$ python -q
>>> import numpy as np
>>> np.set_printoptions(suppress=True, linewidth=120)
>>> F = np.loadtxt("run16.csv", delimiter=",")
>>> F
array([[-3., -2.,  2.,  1.],
       [ 2.,  1.,  1.,  0.],
       [ 3., -3.,  2.,  3.],
       [ 1.,  2., -3.,  1.]])
>>> rng = np.random.default_rng(80106)
>>> lab = rng.permutation(4)
>>> other = F[:, lab] * rng.choice([-1, 1], 4)
>>> other
array([[ 2.,  2., -3.,  1.],
       [-1.,  1.,  2.,  0.],
       [ 3.,  2.,  3.,  3.],
       [-2., -3.,  1.,  1.]])
>>> U, _, Vh = np.linalg.svd(F.T @ other)
>>> np.round(U @ Vh, 2) + 0
array([[ 0.,  0.,  1.,  0.],
       [-1.,  0.,  0.,  0.],
       [ 0.,  1.,  0.,  0.],
       [ 0.,  0.,  0.,  1.]])
>>> np.round(np.linalg.det(2 * F), 2), np.round(np.linalg.det(F), 2)
(np.float64(-1312.0), np.float64(-82.0))
>>> np.round(np.linalg.eigvals(F).sum().real, 2)
np.float64(1.0)
>>> np.round(np.linalg.det(F[::-1]), 2)
np.float64(-82.0)
>>> np.round(np.poly(F), 2)
array([  1.,  -1.,   2.,  51., -82.])
>>> np.einsum("ii->", F)
np.float64(1.0)
>>> np.trace(F)
np.float64(1.0)
>>> (F - F.T) / 2
array([[ 0. , -2. , -0.5,  0. ],
       [ 2. ,  0. ,  2. , -1. ],
       [ 0.5, -2. ,  0. ,  3. ],
       [ 0. ,  1. , -3. ,  0. ]])
>>> (F + F.T) / 2
array([[-3. ,  0. ,  2.5,  1. ],
       [ 0. ,  1. , -1. ,  1. ],
       [ 2.5, -1. ,  2. ,  0. ],
       [ 1. ,  1. ,  0. ,  1. ]])
>>> M = np.loadtxt("layer1.csv", delimiter=",")
>>> M
array([[-2.,  2., -3.,  0.],
       [ 1., -3.,  2.,  3.],
       [-1., -2.,  3., -3.],
       [ 1.,  3.,  2.,  3.]])
>>> x0 = np.array([3, 1, 0, 0])
>>> y = M @ x0
>>> y
array([-4.,  0., -5.,  6.])
>>> np.round(np.linalg.solve(M.T, M[0]), 2) + 0
array([1., 0., 0., 0.])
>>> np.round(np.linalg.solve(M, y + M[:, 2]), 2) + 0
array([3., 1., 1., 0.])
>>> np.round(np.linalg.solve(M, y), 2)
array([3., 1., 0., 0.])
>>> np.round(np.linalg.solve(M, M[:, 0]), 2)
array([1., 0., 0., 0.])
>>> A = np.load("w.npy")
>>> A
array([[ 0,  9, -3,  3],
       [ 0,  0,  3, -8],
       [ 0,  0,  0, -5],
       [ 0,  0,  0,  0]])
>>> # looks like rank 3
>>> other = np.array([[1, -2], [0, 2]])
>>> Z = np.kron(other, F)
>>> np.linalg.matrix_rank(Z)
np.int64(8)
>>> Z
array([[-3., -2.,  2.,  1.,  6.,  4., -4., -2.],
       [ 2.,  1.,  1.,  0., -4., -2., -2., -0.],
       [ 3., -3.,  2.,  3., -6.,  6., -4., -6.],
       [ 1.,  2., -3.,  1., -2., -4.,  6., -2.],
       [-0., -0.,  0.,  0., -6., -4.,  4.,  2.],
       [ 0.,  0.,  0.,  0.,  4.,  2.,  2.,  0.],
       [ 0., -0.,  0.,  0.,  6., -6.,  4.,  6.],
       [ 0.,  0., -0.,  0.,  2.,  4., -6.,  2.]])
